% ipython --no-banner

In [1]: import numpy as np

In [2]: np.set_printoptions(suppress=True, linewidth=160)

In [3]: def rnd(a):
   ...:     return np.round(a, 2) + 0
   ...: 

In [4]: X = np.loadtxt("mat.csv", delimiter=",")

In [5]: X
Out[5]: 
array([[-0.81, -0.48, -0.99, -0.15,  0.34, -0.21, -0.83, -0.73,  0.37, -0.77, -0.12],
       [ 0.83, -0.01,  0.08, -0.14,  0.13, -0.05, -0.44,  0.39, -0.79, -0.34, -0.45],
       [ 0.99,  0.87,  1.  , -0.11, -0.53, -0.28,  0.77,  0.91,  0.55, -0.51,  0.73],
       [ 0.54,  0.9 ,  1.  , -0.05, -0.75, -0.87,  0.99,  0.99,  0.45,  0.99,  0.1 ],
       [ 0.07, -0.79, -0.93,  0.03,  0.51,  0.35, -0.62, -0.03, -1.  ,  0.87, -0.96],
       [ 0.24, -0.35, -0.75, -0.44,  0.34, -0.83, -0.74,  0.75, -0.96,  0.24, -0.94],
       [-0.89,  0.31, -0.92, -0.35, -0.06, -0.83, -0.62, -0.36,  0.99, -0.95,  0.71],
       [ 0.99,  0.49,  1.  , -0.65,  0.  , -0.97, -0.1 ,  1.  , -1.  ,  0.76, -0.99],
       [-0.84,  0.68,  0.97, -0.3 , -0.47, -0.94,  0.81,  0.87,  0.94,  0.59,  0.26],
       [-1.  , -0.96, -0.98,  0.52,  0.39,  0.28,  0.86, -0.68, -0.97,  1.  , -0.98],
       [-0.43, -0.91, -1.  ,  0.34,  0.62,  0.91, -0.8 , -0.91, -0.99,  0.62, -0.85],
       [ 0.89, -0.21, -0.11, -0.35,  0.29, -0.59, -0.67,  0.8 , -0.98,  0.12, -0.92],
       [-0.4 , -0.97, -1.  ,  0.35,  0.77,  0.91, -0.78, -0.73, -1.  ,  0.99, -1.  ],
       [ 0.98,  0.95,  1.  , -0.15, -0.68, -0.43,  0.81,  0.85,  0.98, -0.93,  0.97],
       [-0.8 , -0.73, -1.  , -0.04,  0.53,  0.41, -0.95, -0.94,  0.05, -0.9 , -0.13],
       [ 0.56,  0.24, -0.95, -0.4 ,  0.16, -0.55, -0.91, -0.3 ,  0.79, -0.99,  0.51],
       [-0.91, -0.62, -1.  ,  0.16,  0.42,  0.79, -0.95, -0.99,  0.97, -0.99,  0.88],
       [ 0.99,  0.99,  1.  , -0.68, -0.72, -0.98,  0.02,  0.96,  1.  , -1.  ,  0.99],
       [ 0.8 , -0.2 , -0.17,  0.5 ,  0.05,  0.97,  0.06, -0.88, -0.05, -0.49,  0.76],
       [ 0.96,  0.86,  1.  , -0.46, -0.47, -0.92,  0.6 ,  0.98,  0.23, -0.3 ,  0.02],
       [ 0.86,  0.26,  0.92,  0.35, -0.2 ,  0.83,  0.6 , -0.21, -0.03,  0.08,  0.64],
       [-0.99, -0.82, -1.  ,  0.07,  0.45, -0.04, -0.65, -0.88, -0.08,  0.6 , -0.65],
       [-0.77, -0.38,  0.76, -0.21,  0.08, -0.86,  0.6 ,  0.93, -0.98,  0.99, -0.98],
       [-0.08,  0.35, -1.  , -0.69,  0.3 , -0.91, -0.99, -0.77,  1.  , -1.  ,  0.87],
       [-0.1 ,  0.36,  0.56,  0.12, -0.24,  0.24,  0.4 , -0.29,  0.88, -0.45,  0.77],
       [-0.35, -0.18, -0.8 , -0.18,  0.16, -0.41, -0.52, -0.04, -0.1 , -0.35, -0.33],
       [-0.96, -0.36, -0.8 ,  0.66, -0.12,  0.96,  0.67, -0.98,  0.97,  0.26,  0.94],
       [-0.38, -0.81, -1.  , -0.34,  0.7 , -0.12, -0.99, -0.85, -0.82, -0.96, -0.78],
       [-0.07, -0.04, -0.58,  0.09,  0.03,  0.39, -0.23, -0.55,  0.52, -0.56,  0.48],
       [ 0.84,  0.95,  1.  , -0.17, -0.69, -0.59,  0.76,  0.65,  1.  , -0.97,  0.99],
       [-0.12,  0.18, -0.69, -0.37,  0.06, -0.77, -0.64,  0.29,  0.52, -0.8 , -0.06]])

In [6]: Ac = X - X.mean(axis=0)

In [7]: V = np.linalg.svd(Ac)[2][:4]

In [8]: A2 = Ac - Ac @ V.T @ V

In [9]: rnd((Ac @ V.T).std(axis=0))
Out[9]: array([1.58, 1.17, 0.83, 0.65])

In [10]: rnd(np.linalg.norm(A2) / np.linalg.norm(Ac))
Out[10]: np.float64(0.21)

In [11]: m1 = np.loadtxt("block0.csv", delimiter=",")

In [12]: rnd(m1)
Out[12]: 
array([[-0.26,  0.05,  0.04, -0.23, -0.46, -0.03,  0.37, -0.33, -0.05, -0.59,  0.26],
       [-0.18, -0.13, -0.04,  0.3 ,  0.05,  0.05,  0.51, -0.09,  0.16, -0.05, -0.74],
       [ 0.29,  0.2 , -0.06,  0.57,  0.14, -0.37,  0.09, -0.26,  0.44, -0.12,  0.31],
       [ 0.11,  0.42,  0.1 , -0.27, -0.05, -0.7 , -0.11, -0.13, -0.24,  0.03, -0.39],
       [ 0.  , -0.18, -0.53,  0.23, -0.17,  0.05, -0.6 , -0.25, -0.13, -0.34, -0.24],
       [-0.04, -0.43, -0.07, -0.19, -0.5 , -0.25, -0.06, -0.17,  0.44,  0.48,  0.  ],
       [ 0.04, -0.36,  0.6 , -0.01,  0.3 ,  0.06, -0.2 , -0.6 , -0.11, -0.03, -0.04],
       [ 0.  ,  0.46,  0.44,  0.3 , -0.52,  0.36, -0.26,  0.01,  0.12,  0.1 , -0.15],
       [-0.04, -0.43,  0.37,  0.29, -0.18, -0.37, -0.1 ,  0.56, -0.1 , -0.31,  0.  ],
       [-0.29,  0.12,  0.1 , -0.34,  0.28,  0.01, -0.3 ,  0.16,  0.67, -0.34, -0.13],
       [ 0.84, -0.12,  0.03, -0.28, -0.12,  0.19,  0.1 ,  0.09,  0.15, -0.26, -0.18]])

In [13]: u, v = m1[8], m1[0]

In [14]: u @ u
Out[14]: np.float64(1.0)

In [15]: pr = (u @ v) / (u @ u) * u

In [16]: rnd(np.linalg.norm(u + v) ** 2 + np.linalg.norm(u - v) ** 2)
Out[16]: np.float64(4.0)
